$ ipython --no-banner

In [1]: import numpy as np

In [2]: np.set_printoptions(precision=2, suppress=True, linewidth=120, sign=" ")

In [3]: Z = np.array([[-7, -9, 0, 1], [-2, 4, -8, 3]])

In [4]: rng = np.random.default_rng(307065)

In [5]: arr = rng.normal(size=(16, 2)) @ Z + np.array([-2, 0, -1, -2])

In [6]: arr
Out[6]: 
array([[ -7.56,   5.37, -16.23,   3.96],
       [ -3.06,  -0.18,  -2.44,  -1.36],
       [ -1.91,   1.45,  -2.63,  -1.46],
       [  1.59,   4.03,  -0.28,  -2.76],
       [ -1.1 ,   3.09,  -3.35,  -1.33],
       [-10.2 ,  -6.92,  -5.42,   0.67],
       [-11.49,  -7.92,  -6.22,   1.13],
       [  4.47,  -1.03,  10.38,  -6.79],
       [ -6.62,   5.  , -14.32,   3.18],
       [  4.48,   2.47,   6.14,  -5.35],
       [  2.28,   7.06,  -2.9 ,  -1.97],
       [ -9.21, -15.06,   6.05,  -3.36],
       [ 13.48,  18.99,   0.11,  -4.59],
       [ -3.07,   7.53, -11.83,   1.83],
       [ -4.28,   3.68,  -9.05,   1.06],
       [  1.93,  11.29,  -8.59,   0.01]])

In [7]: z = arr[:, 2] > np.median(arr[:, 2])

In [8]: u = arr[z].mean(axis=0) - arr[~z].mean(axis=0)

In [9]: u
Out[9]: array([ 6.81, -0.42, 11.18, -4.77])

In [10]: z.astype(int)
Out[10]: array([ 0,  1,  1,  1,  0,  0,  0,  1,  0,  1,  1,  1,  1,  0,  0,  0])

In [11]: ((arr - arr.mean(axis=0)) @ u > 0).astype(int)
Out[11]: array([ 0,  1,  1,  1,  1,  0,  0,  1,  0,  1,  1,  1,  1,  0,  0,  0])

In [12]: np.linalg.matrix_rank(arr, rtol=0.1)
Out[12]: np.int64(3)

In [13]: np.linalg.cond(arr) > 100
Out[13]: np.True_

In [14]: np.argsort(-np.linalg.norm(arr, axis=0).round(6), kind="stable")[:3]
Out[14]: array([ 2,  1,  0])

In [15]: cov = np.cov(arr, rowvar=False)

In [16]: np.polyfit(arr[:, 0], arr[:, 2], 1)
Out[16]: array([ 0.5 , -2.85])

In [17]: np.argsort(-arr.std(axis=0).round(6), kind="stable")
Out[17]: array([ 1,  2,  0,  3])

In [18]: cov.shape
Out[18]: (4, 4)

In [19]: np.corrcoef(arr.T)
Out[19]: 
array([[ 1.  ,  0.73,  0.44, -0.67],
       [ 0.73,  1.  , -0.3 ,  0.03],
       [ 0.44, -0.3 ,  1.  , -0.96],
       [-0.67,  0.03, -0.96,  1.  ]])

In [20]: np.round(np.linalg.eigvalsh(cov)[::-1], 2) + 0
Out[20]: array([ 92.25,  76.76,   0.  ,   0.  ])

In [21]: np.median(arr, axis=0)
Out[21]: array([-2.49,  3.38, -3.12, -1.35])

In [22]: cov
Out[22]: 
array([[ 42.66,  37.49,  21.12, -13.26],
       [ 37.49,  62.67, -17.61,   0.62],
       [ 21.12, -17.61,  54.5 , -21.51],
       [-13.26,   0.62, -21.51,   9.19]])

In [23]: ev, evecs = np.linalg.eigvalsh(cov)
Traceback (most recent call last):
  Cell In[23], line 1
    ev, evecs = np.linalg.eigvalsh(cov)
ValueError: too many values to unpack (expected 2)


In [24]: ev, evecs = np.linalg.eigh(cov)

In [25]: np.round(evecs.T @ evecs, 2) + 0
Out[25]: 
array([[ 1.,  0.,  0.,  0.],
       [ 0.,  1.,  0.,  0.],
       [ 0.,  0.,  1.,  0.],
       [ 0.,  0.,  0.,  1.]])

In [26]: np.abs(evecs[:, -1]).round(6).argmax()
Out[26]: np.int64(1)

In [27]: np.round(np.linalg.eigvalsh(cov @ cov), 2) + 0
Out[27]: array([    0.  ,     0.  ,  5892.67,  8510.37])

In [28]: np.unique(ev.round(6) + 0, return_counts=True)[1]
Out[28]: array([ 2,  1,  1])

In [29]: evecs @ np.diag(ev) @ evecs.T
Out[29]: 
array([[ 42.66,  37.49,  21.12, -13.26],
       [ 37.49,  62.67, -17.61,   0.62],
       [ 21.12, -17.61,  54.5 , -21.51],
       [-13.26,   0.62, -21.51,   9.19]])

In [30]: (ev > 1e-8).sum(), (ev < -1e-8).sum()
Out[30]: (np.int64(2), np.int64(0))

In [31]: np.round(np.linalg.svd(cov, compute_uv=False), 2) + 0
Out[31]: array([ 92.25,  76.76,   0.  ,   0.  ])

In [32]: F = np.load("block10.npy")

In [33]: F
Out[33]: 
array([[  5,   5,   4,   2],
       [  7,   7,   9,   6],
       [  9,   8,  12,   9],
       [  9,   8,  17,  13],
       [  9,   8,  21,  14],
       [  9,  10,  25,  18],
       [ 13,  15,  25,  18],
       [ 15,  17,  30,  22],
       [ 18,  22,  30,  27],
       [ 19,  23,  32,  31],
       [ 21,  25,  33,  31],
       [ 24,  30,  38,  31],
       [ 24,  30,  39,  34],
       [ 28,  31,  44,  34],
       [ 33,  36,  44,  35],
       [ 33,  38,  45,  36],
       [ 35,  39,  48,  38],
       [ 40,  42,  53,  40],
       [ 40,  43,  53,  44]])

In [34]: Ac = F - F.mean(axis=0)

In [35]: evecs = np.linalg.svd(Ac)[2][:1]

In [36]: out = Ac - Ac @ evecs.T @ evecs

In [37]: np.cov(Ac @ evecs.T, rowvar=False)
Out[37]: array( 657.71)

In [38]: round(float(np.linalg.norm(out) / np.linalg.norm(Ac)), 2)
Out[38]: 0.15

In [39]: out.std(axis=0)
Out[39]: array([ 2.04,  1.71,  1.89,  2.06])

In [40]: np.diag(evecs.T @ evecs)
Out[40]: array([ 0.2 ,  0.26,  0.32,  0.23])

In [41]: round(np.linalg.norm(F[18] - F[10]), 2)
Out[41]: np.float64(35.41)

In [42]: round(float(np.linalg.norm(F[18], 1)), 2), round(float(np.linalg.norm(F[18], np.inf)), 2)
Out[42]: (180.0, 53.0)

In [43]: round(np.linalg.norm(F, 1), 2), round(np.linalg.norm(F, np.inf), 2)
Out[43]: (np.float64(602.0), np.float64(180.0))

In [44]: np.round(np.linalg.norm(F, "nuc"), 2)
Out[44]: np.float64(276.05)

In [45]: F[18] @ F[10]
Out[45]: np.int64(5028)

In [46]: out = np.c_[F[:, :3] @ np.array([[1, 2, 0], [3, 2, 3], [0, -3, -1]]), np.array([2, -5, -5, -5, 0, 0, 3, 1, 0, -1, -5, 4, 1, 2, 3, -2, -5, -2, 5])]

In [47]: out
Out[47]: 
array([[ 20,   8,  11,   2],
       [ 28,   1,  12,  -5],
       [ 33,  -2,  12,  -5],
       [ 33, -17,   7,  -5],
       [ 33, -29,   3,   0],
       [ 39, -37,   5,   0],
       [ 58, -19,  20,   3],
       [ 66, -26,  21,   1],
       [ 84, -10,  36,   0],
       [ 88, -12,  37,  -1],
       [ 96,  -7,  42,  -5],
       [114,  -6,  52,   4],
       [114,  -9,  51,   1],
       [121, -14,  49,   2],
       [141,   6,  64,   3],
       [147,   7,  69,  -2],
       [152,   4,  69,  -5],
       [166,   5,  73,  -2],
       [169,   7,  76,   5]])

In [48]: np.round(np.linalg.norm(out - F @ np.linalg.lstsq(F, out)[0], axis=0), 2) + 0
Out[48]: array([  0.  ,   0.  ,   0.  ,  13.29])

In [49]: np.linalg.matrix_rank(np.c_[F, out])
Out[49]: np.int64(5)

In [50]: np.linalg.norm(np.linalg.qr(F)[0].T @ out, axis=0) ** 2 / ((out ** 2).sum(axis=0) + 1e-12)
Out[50]: array([ 1.  ,  1.  ,  1.  ,  0.13])

In [51]: s = 3 * 0.5 ** np.arange(4)

In [52]: O, _ = np.linalg.qr(np.array([[-0.2, 1.1, 0.8, 2.3],
    ...:     [2.1, 0.7, -1.0, 0.9],
    ...:     [0.6, -1.8, 1.5, 1.0],
    ...:     [1.2, 0.2, -1.0, -0.3]]))

In [53]: M = rng.normal(size=(19, 4)) * s @ O

In [54]: M
Out[54]: 
array([[ 0.47,  1.49,  1.45, -0.48],
       [-1.76, -1.08, -1.03,  2.1 ],
       [-0.37, -1.8 , -3.22,  1.52],
       [ 0.28,  2.32,  5.  , -2.13],
       [-0.11,  2.1 ,  3.89, -0.63],
       [-0.51, -0.02, -0.74,  0.22],
       [ 1.37,  2.06,  3.08, -2.01],
       [-1.63,  1.2 , -0.05,  0.96],
       [-1.06,  1.45,  1.98,  0.34],
       [-2.34, -1.41, -2.58,  1.42],
       [ 1.58,  2.02,  3.98, -2.36],
       [ 0.14,  1.34,  4.07, -0.84],
       [ 1.79, -0.3 ,  0.11, -0.86],
       [-0.42,  0.01,  0.41,  0.19],
       [-0.4 ,  1.13,  0.87, -0.42],
       [-2.78,  0.44, -1.51,  1.78],
       [ 0.42, -3.43, -3.8 ,  0.9 ],
       [-0.65,  2.69,  5.34, -1.06],
       [-0.23,  0.79,  0.82,  0.13]])

In [55]: out = M + rng.integers(-2, 3, (19, 2)) @ rng.integers(-2, 3, (2, 4))

In [56]: out
Out[56]: 
array([[ 3.47,  4.49,  0.45, -1.48],
       [-1.76, -1.08, -0.03,  0.1 ],
       [-0.37, -1.8 , -2.22, -0.48],
       [ 0.28,  2.32,  4.  , -0.13],
       [ 1.89,  4.1 ,  3.89, -2.63],
       [ 1.49,  1.98, -2.74,  2.22],
       [ 2.37,  3.06,  3.08, -3.01],
       [-2.63,  0.2 , -0.05,  1.96],
       [-3.06, -0.55,  2.98,  0.34],
       [-2.34, -1.41, -1.58, -0.58],
       [ 4.58,  5.02,  2.98, -3.36],
       [ 3.14,  4.34,  3.07, -1.84],
       [-2.21, -4.3 ,  2.11, -0.86],
       [-3.42, -2.99,  2.41, -0.81],
       [-2.4 , -0.87,  2.87, -2.42],
       [-3.78, -0.56,  0.49, -1.22],
       [ 1.42, -2.43, -4.8 ,  1.9 ],
       [ 0.35,  3.69,  6.34, -4.06],
       [-0.23,  0.79,  2.82, -3.87]])

In [57]: np.round(np.linalg.svd(out - M, compute_uv=False), 2) + 0
Out[57]: array([ 12.86,   9.14,   0.  ,   0.  ])

In [58]: out - M
Out[58]: 
array([[ 3.,  3., -1., -1.],
       [ 0.,  0.,  1., -2.],
       [ 0.,  0.,  1., -2.],
       [ 0.,  0., -1.,  2.],
       [ 2.,  2.,  0., -2.],
       [ 2.,  2., -2.,  2.],
       [ 1.,  1.,  0., -1.],
       [-1., -1.,  0.,  1.],
       [-2., -2.,  1.,  0.],
       [ 0.,  0.,  1., -2.],
       [ 3.,  3., -1., -1.],
       [ 3.,  3., -1., -1.],
       [-4., -4.,  2.,  0.],
       [-3., -3.,  2., -1.],
       [-2., -2.,  2., -2.],
       [-1., -1.,  2., -3.],
       [ 1.,  1., -1.,  1.],
       [ 1.,  1.,  1., -3.],
       [ 0.,  0.,  2., -4.]])
